% python3 -q
>>> import numpy as np
>>> np.set_printoptions(suppress=True, linewidth=140)
>>> W0 = np.loadtxt("a.csv", delimiter=",")
>>> W0
array([[ 0.,  0.,  0.,  0.,  0.],
       [ 0.,  0.,  0.,  0.,  0.],
       [ 0.,  3., -3.,  3., -1.],
       [ 5.,  1., -4., -1., -3.],
       [ 0.,  0.,  0.,  0.,  0.],
       [-2.,  3.,  2., -5.,  1.],
       [ 0.,  0.,  0.,  0.,  0.],
       [ 2.,  3., -1.,  1., -3.],
       [ 0.,  6., -1.,  1.,  1.],
       [ 0.,  3., -1., -2., -4.],
       [ 0.,  3., -3.,  3., -1.],
       [ 5.,  4., -2., -3., -1.],
       [ 3.,  1., -6.,  1., -1.],
       [ 0.,  0.,  0.,  0.,  0.],
       [ 0.,  6., -1.,  1.,  1.],
       [ 0.,  0.,  0.,  0.,  0.],
       [-2.,  3.,  2., -5.,  1.],
       [ 0.,  0.,  0.,  0.,  0.]])
>>> cen = W0 - W0.mean(axis=0)
>>> evecs = np.linalg.svd(cen)[2][:3]
>>> B = cen - cen @ evecs.T @ evecs
>>> round(np.linalg.norm(B) / np.linalg.norm(cen), 3)
np.float64(0.31)
>>> np.linalg.norm(B, axis=1).round(6).argmax()
np.int64(9)
>>> np.round(np.cov(cen @ evecs.T, rowvar=False), 3) + 0
array([[8.754, 0.   , 0.   ],
       [0.   , 4.37 , 0.   ],
       [0.   , 0.   , 4.144]])
>>> np.round(B.std(axis=0), 3)
array([0.583, 0.111, 0.602, 0.276, 0.97 ])
>>> np.round(np.diag(evecs.T @ evecs), 3)
array([0.542, 0.985, 0.418, 0.876, 0.18 ])
>>> np.round((cen @ evecs.T).std(axis=0), 3)
array([2.875, 2.032, 1.978])
>>> basis = W0[[16, 13]].astype(float)
>>> for _ in range(5):
...     labels = np.linalg.norm(W0[:, None] - basis, axis=-1).argmin(axis=1)
...     basis = np.array([W0[labels == j].mean(axis=0) for j in range(2)])
... 
>>> labels
array([1, 1, 1, 1, 1, 0, 1, 1, 1, 1, 1, 1, 1, 1, 1, 1, 0, 1])
>>> np.bincount(labels)
array([ 2, 16])
>>> mat = np.load("w.npy")
>>> mat
array([[0, 1, 0, 0, 0, 0],
       [1, 0, 0, 0, 0, 0],
       [0, 0, 0, 1, 0, 0],
       [0, 0, 0, 0, 1, 0],
       [0, 0, 0, 0, 0, 1],
       [0, 0, 1, 0, 0, 0]])
>>> rng = np.random.default_rng(51)
>>> B = mat + rng.integers(-2, 3, (6, 1)) @ rng.integers(-2, 3, (1, 6))
>>> B
array([[ 1,  2, -2, -1, -2,  1],
       [-1, -2,  4,  2,  4, -2],
       [-2, -2,  4,  3,  4, -2],
       [ 1,  1, -2, -1, -1,  1],
       [ 1,  1, -2, -1, -2,  2],
       [ 1,  1, -1, -1, -2,  1]])
>>> B - mat
array([[ 1,  1, -2, -1, -2,  1],
       [-2, -2,  4,  2,  4, -2],
       [-2, -2,  4,  2,  4, -2],
       [ 1,  1, -2, -1, -2,  1],
       [ 1,  1, -2, -1, -2,  1],
       [ 1,  1, -2, -1, -2,  1]])
>>> np.linalg.matrix_rank(B - mat, tol=1e-8)
np.int64(1)
>>> np.round(np.linalg.svd(B - mat, compute_uv=False), 3) + 0
array([12.,  0.,  0.,  0.,  0.,  0.])
>>> np.linalg.matrix_rank(B, rtol=0.1)
np.int64(1)
>>> np.round(np.linalg.norm(B, 2) / np.linalg.norm(B), 3)
np.float64(0.986)
>>> [round(float(x), 3) for x in np.linalg.svd(B, compute_uv=False)[:3]]
[11.916, 1.0, 1.0]
>>> round(np.log10(np.linalg.cond(B)))
2
>>> np.linalg.cond(B) > 100
np.True_
>>> np.round(np.abs(np.linalg.svd(B)[2][-1]), 3)
array([0.559, 0.316, 0.243, 0.608, 0.243, 0.316])
>>> np.round(np.sort(np.abs(np.linalg.eigvals(mat)))[::-1], 3)
array([1., 1., 1., 1., 1., 1.])
>>> np.linalg.matrix_power(mat, 2)
array([[1, 0, 0, 0, 0, 0],
       [0, 1, 0, 0, 0, 0],
       [0, 0, 0, 0, 1, 0],
       [0, 0, 0, 0, 0, 1],
       [0, 0, 1, 0, 0, 0],
       [0, 0, 0, 1, 0, 0]])
>>> np.linalg.matrix_power(mat, 100)
array([[1, 0, 0, 0, 0, 0],
       [0, 1, 0, 0, 0, 0],
       [0, 0, 1, 0, 0, 0],
       [0, 0, 0, 1, 0, 0],
       [0, 0, 0, 0, 1, 0],
       [0, 0, 0, 0, 0, 1]])
>>> mat @ np.ones(6)
array([1., 1., 1., 1., 1., 1.])
>>> p = np.eye(6)[5]
>>> for _ in range(3):
...     p = p @ mat
...     print(p.round(3))
... 
[0. 0. 1. 0. 0. 0.]
[0. 0. 0. 1. 0. 0.]
[0. 0. 0. 0. 1. 0.]
>>> def softmax(z):
...     e = np.exp(z - z.max(axis=-1, keepdims=True))
...     return e / e.sum(axis=-1, keepdims=True)
... 
>>> softmax(mat).sum(axis=1)
array([1., 1., 1., 1., 1., 1.])
>>> np.round(softmax(mat[0]), 3)
array([0.13 , 0.352, 0.13 , 0.13 , 0.13 , 0.13 ])
>>> np.round(softmax(mat[0] + -3), 3)
array([0.13 , 0.352, 0.13 , 0.13 , 0.13 , 0.13 ])
>>> S = mat @ mat.T / np.sqrt(6)
>>> np.round(softmax(S)[0] @ mat, 3)
array([0.154, 0.231, 0.154, 0.154, 0.154, 0.154])
>>> np.round(softmax(S + np.triu(np.full(S.shape, -np.inf), 1)), 3)
array([[1.   , 0.   , 0.   , 0.   , 0.   , 0.   ],
       [0.399, 0.601, 0.   , 0.   , 0.   , 0.   ],
       [0.285, 0.285, 0.429, 0.   , 0.   , 0.   ],
       [0.222, 0.222, 0.222, 0.334, 0.   , 0.   ],
       [0.182, 0.182, 0.182, 0.182, 0.273, 0.   ],
       [0.154, 0.154, 0.154, 0.154, 0.154, 0.231]])
>>> softmax(S).round(6).argmax(axis=1)
array([0, 1, 2, 3, 4, 5])
>>> np.round(softmax(S), 3)
array([[0.231, 0.154, 0.154, 0.154, 0.154, 0.154],
       [0.154, 0.231, 0.154, 0.154, 0.154, 0.154],
       [0.154, 0.154, 0.231, 0.154, 0.154, 0.154],
       [0.154, 0.154, 0.154, 0.231, 0.154, 0.154],
       [0.154, 0.154, 0.154, 0.154, 0.231, 0.154],
       [0.154, 0.154, 0.154, 0.154, 0.154, 0.231]])
>>> mat @ mat
array([[1, 0, 0, 0, 0, 0],
       [0, 1, 0, 0, 0, 0],
       [0, 0, 0, 0, 1, 0],
       [0, 0, 0, 0, 0, 1],
       [0, 0, 1, 0, 0, 0],
       [0, 0, 0, 1, 0, 0]])
>>> (np.linalg.matrix_power((mat != 0) + (mat.T != 0) + np.eye(6), 6) > 0).astype(int)
array([[1, 1, 0, 0, 0, 0],
       [1, 1, 0, 0, 0, 0],
       [0, 0, 1, 1, 1, 1],
       [0, 0, 1, 1, 1, 1],
       [0, 0, 1, 1, 1, 1],
       [0, 0, 1, 1, 1, 1]])
>>> m1 = np.load("x.npy")
>>> m1
array([[-0.987, -2.135, -1.967,  1.072, -1.063],
       [-1.087, -1.961, -2.012,  0.992, -0.944],
       [-0.929, -1.963, -1.932,  1.044, -1.063],
       [-1.027, -2.02 , -2.007,  0.98 , -0.983],
       [-1.057, -1.994, -1.938,  1.011, -1.079],
       [-0.963, -1.915, -2.049,  1.058, -0.981],
       [-0.966, -1.983, -2.029,  1.009, -0.994],
       [-1.078, -2.052, -1.996,  1.   , -0.875],
       [-0.946, -1.907, -1.947,  0.969, -0.934],
       [-1.078, -1.923, -2.01 ,  1.027, -1.052],
       [-0.99 , -1.975, -2.051,  1.025, -1.036],
       [-0.972, -2.094, -2.018,  0.98 , -0.97 ],
       [-0.981, -2.064, -2.017,  0.997, -1.027],
       [-1.041, -2.066, -1.992,  1.104, -0.991],
       [-0.96 , -1.923, -1.961,  1.061, -0.977],
       [-0.023, -1.894, -2.1  , -0.039, -2.048],
       [ 0.071, -2.026, -1.939, -0.099, -1.944],
       [ 0.067, -1.941, -2.055,  0.041, -2.038],
       [ 0.05 , -2.024, -1.917, -0.009, -2.079],
       [ 0.041, -2.006, -2.063,  0.052, -2.046],
       [-0.051, -1.912, -2.007,  0.074, -1.957],
       [ 0.045, -2.015, -1.994,  0.026, -1.908],
       [-0.134, -1.956, -1.99 , -0.072, -2.035],
       [-0.074, -2.016, -2.023,  0.044, -2.019],
       [ 0.065, -1.948, -1.994, -0.048, -2.034],
       [ 0.036, -1.952, -2.02 , -0.015, -2.075],
       [ 0.012, -2.049, -1.98 , -0.024, -2.036],
       [ 0.051, -2.111, -2.001, -0.036, -2.057],
       [ 0.038, -1.963, -2.01 ,  0.053, -2.003],
       [ 0.037, -1.937, -2.021,  0.045, -1.939]])
>>> basis = m1[[23, 21]].astype(float)
>>> for _ in range(4):
...     labels = np.linalg.norm(m1[:, None] - basis, axis=-1).argmin(axis=1)
...     basis = np.array([m1[labels == j].mean(axis=0) for j in range(2)])
... 
>>> labels
array([0, 0, 0, 0, 0, 0, 0, 0, 0, 0, 0, 0, 0, 0, 0, 1, 1, 1, 1, 1, 1, 1, 1, 1, 1, 1, 1, 1, 1, 1])
>>> basis.round(3) + 0
array([[-1.004, -1.998, -1.995,  1.022, -0.998],
       [ 0.015, -1.983, -2.008,  0.   , -2.015]])
>>> np.bincount(labels)
array([15, 15])
>>> np.round(basis[1] - basis[0], 3)
array([ 1.02 ,  0.015, -0.013, -1.022, -1.017])
>>> vec = np.array([-5, 4, 1, 5, -2])
>>> h = np.maximum(basis @ vec, 0)
>>> np.flatnonzero(h > 1e-9)
array([0])
>>> np.round(basis.T @ h, 3)
array([-2.147, -4.272, -4.265,  2.185, -2.133])
>>> np.round(np.maximum(basis @ vec, 0) - np.maximum(-basis @ vec, 0), 3)
array([ 2.138, -5.991])
>>> h.round(3)
array([2.138, 0.   ])
>>> np.round(np.tanh(basis @ vec), 3)
array([ 0.973, -1.   ])
>>> np.round(basis * (h > 1e-9)[:, None], 3)
array([[-1.004, -1.998, -1.995,  1.022, -0.998],
       [ 0.   , -0.   , -0.   , -0.   , -0.   ]])
>>> left, sv, VT = np.linalg.svd(m1)
>>> np.argmax(sv[:-1] / (sv[1:] + 1e-6)) + 1
np.int64(2)
>>> sv.round(3)
array([17.96 ,  4.825,  0.332,  0.278,  0.242])
>>> B = left[:, :2] @ np.diag(sv[:2]) @ VT[:2]
>>> np.linalg.matrix_rank(B)
np.int64(2)
>>> B = np.array([[-1, -4], [-2, 3], [-4, -5], [-2, 1], [-1, -2]])
>>> np.linalg.matrix_rank(m1 @ B)
np.int64(2)
>>> M = np.array([[7, 0, 0, 0, 0, 0],
...     [0, 5, 0, 0, 0, 0],
...     [0, 0, 7, 0, 0, 0],
...     [0, 0, 0, 1, 0, 0],
...     [0, 0, 0, 0, 1, 0],
...     [0, 0, 0, 0, 0, 3]])
>>> ev, evecs = np.linalg.eigh(M)
>>> vec = np.array([7, 7, 1, 4, 7, 2])
>>> vec @ M @ vec
np.int64(672)
>>> vec @ M @ vec / (vec @ vec), ev[0], ev[-1]
(np.float64(4.0), np.float64(1.0), np.float64(7.0))
>>> np.round(evecs * np.sqrt(ev) @ evecs.T, 3)
array([[2.646, 0.   , 0.   , 0.   , 0.   , 0.   ],
       [0.   , 2.236, 0.   , 0.   , 0.   , 0.   ],
       [0.   , 0.   , 2.646, 0.   , 0.   , 0.   ],
       [0.   , 0.   , 0.   , 1.   , 0.   , 0.   ],
       [0.   , 0.   , 0.   , 0.   , 1.   , 0.   ],
       [0.   , 0.   , 0.   , 0.   , 0.   , 1.732]])
>>> np.round(np.linalg.eigvalsh(M[1:, 1:]), 3)
array([1., 1., 3., 5., 7.])
>>> Lm = np.linalg.cholesky(M)
>>> np.round(Lm @ Lm.T, 3)
array([[7., 0., 0., 0., 0., 0.],
       [0., 5., 0., 0., 0., 0.],
       [0., 0., 7., 0., 0., 0.],
       [0., 0., 0., 1., 0., 0.],
       [0., 0., 0., 0., 1., 0.],
       [0., 0., 0., 0., 0., 3.]])
>>> np.linalg.eigvalsh(M).min() > 0
np.True_
>>> np.round(np.prod(np.diag(Lm)) ** 2, 3), np.round(np.linalg.det(M), 3)
(np.float64(735.0), np.float64(735.0))
>>> Lm.round(3)
array([[2.646, 0.   , 0.   , 0.   , 0.   , 0.   ],
       [0.   , 2.236, 0.   , 0.   , 0.   , 0.   ],
       [0.   , 0.   , 2.646, 0.   , 0.   , 0.   ],
       [0.   , 0.   , 0.   , 1.   , 0.   , 0.   ],
       [0.   , 0.   , 0.   , 0.   , 1.   , 0.   ],
       [0.   , 0.   , 0.   , 0.   , 0.   , 1.732]])
>>> gram = M.T @ M
>>> np.linalg.matrix_rank(gram)
np.int64(6)
>>> B = np.array([[-1, 5, -4],
...     [2, 0, -2],
...     [-2, 5, -5],
...     [-3, 1, -2],
...     [5, -1, -3],
...     [3, -4, -4]])
>>> np.einsum("ik,kj->ij", M, B)
array([[ -7,  35, -28],
       [ 10,   0, -10],
       [-14,  35, -35],
       [ -3,   1,  -2],
       [  5,  -1,  -3],
       [  9, -12, -12]])
>>> M @ B
array([[ -7,  35, -28],
       [ 10,   0, -10],
       [-14,  35, -35],
       [ -3,   1,  -2],
       [  5,  -1,  -3],
       [  9, -12, -12]])
>>> np.vstack([M, B.T]).shape
(9, 6)
>>> vec = np.array([-8, 5, 3, -6, -8, -4])
>>> target = M @ vec
>>> target
array([-56,  25,  21,  -6,  -8, -12])
>>> np.round(np.linalg.solve(M.T, M[3]), 3)
array([0., 0., 0., 1., 0., 0.])
>>> np.round(np.linalg.solve(M, M[:, 3]), 3)
array([0., 0., 0., 1., 0., 0.])
>>> A = np.loadtxt("arr.csv", delimiter=",")
>>> A
array([[ -4.81 ,   2.402,   3.996],
       [  0.208,  -0.073,  -0.15 ],
       [ -8.89 ,   4.423,   7.381],
       [  5.808,  -2.905,  -4.805],
       [ -4.61 ,   2.313,   3.835],
       [ -1.475,   0.753,   1.202],
       [-11.241,   5.607,   9.391],
       [  4.795,  -2.437,  -4.053],
       [  2.488,  -1.273,  -2.055],
       [  5.894,  -2.935,  -4.908],
       [ -0.83 ,   0.413,   0.708],
       [ -1.959,   0.946,   1.634]])
>>> labels = A[:, 2] > np.median(A[:, 2])
>>> u = A[labels].mean(axis=0) - A[~labels].mean(axis=0)
>>> labels.astype(int)
array([1, 0, 1, 0, 1, 1, 1, 0, 0, 0, 0, 1])
>>> (((A - A.mean(axis=0)) @ u > 0) == labels).mean()
np.float64(1.0)
>>> ((A - A.mean(axis=0)) @ u > 0).astype(int)
array([1, 0, 1, 0, 1, 1, 1, 0, 0, 0, 0, 1])
>>> u = np.array([-1, 3])
>>> np.convolve(A[3], u)
array([ -5.808,  20.329,  -3.91 , -14.415])
>>> np.round(np.polyval(u, A[3]), 3)
array([-2.808,  5.905,  7.805])
>>> B = A / np.linalg.norm(A, axis=1, keepdims=True)
>>> gram = B @ B.T
>>> np.argwhere(np.triu(np.abs(gram) > 0.95, 1))
array([[ 0,  1],
       [ 0,  2],
       [ 0,  3],
       [ 0,  4],
       [ 0,  5],
       [ 0,  6],
       [ 0,  7],
       [ 0,  8],
       [ 0,  9],
       [ 0, 10],
       [ 0, 11],
       [ 1,  2],
       [ 1,  3],
       [ 1,  4],
       [ 1,  5],
       [ 1,  6],
       [ 1,  7],
       [ 1,  8],
       [ 1,  9],
       [ 1, 10],
       [ 1, 11],
       [ 2,  3],
       [ 2,  4],
       [ 2,  5],
       [ 2,  6],
       [ 2,  7],
       [ 2,  8],
       [ 2,  9],
       [ 2, 10],
       [ 2, 11],
       [ 3,  4],
       [ 3,  5],
       [ 3,  6],
       [ 3,  7],
       [ 3,  8],
       [ 3,  9],
       [ 3, 10],
       [ 3, 11],
       [ 4,  5],
       [ 4,  6],
       [ 4,  7],
       [ 4,  8],
       [ 4,  9],
       [ 4, 10],
       [ 4, 11],
       [ 5,  6],
       [ 5,  7],
       [ 5,  8],
       [ 5,  9],
       [ 5, 10],
       [ 5, 11],
       [ 6,  7],
       [ 6,  8],
       [ 6,  9],
       [ 6, 10],
       [ 6, 11],
       [ 7,  8],
       [ 7,  9],
       [ 7, 10],
       [ 7, 11],
       [ 8,  9],
       [ 8, 10],
       [ 8, 11],
       [ 9, 10],
       [ 9, 11],
       [10, 11]])
>>> gram[10].round(3)
array([ 1.   , -0.993,  1.   , -1.   ,  1.   ,  1.   ,  1.   , -1.   , -1.   , -1.   ,  1.   ,  1.   ])
>>> np.round(np.linalg.norm(B, axis=1), 3)
array([1., 1., 1., 1., 1., 1., 1., 1., 1., 1., 1., 1.])
>>> (gram - 2 * np.eye(12)).round(6).argmax(axis=1)
array([2, 9, 0, 9, 0, 4, 0, 9, 3, 3, 6, 6])
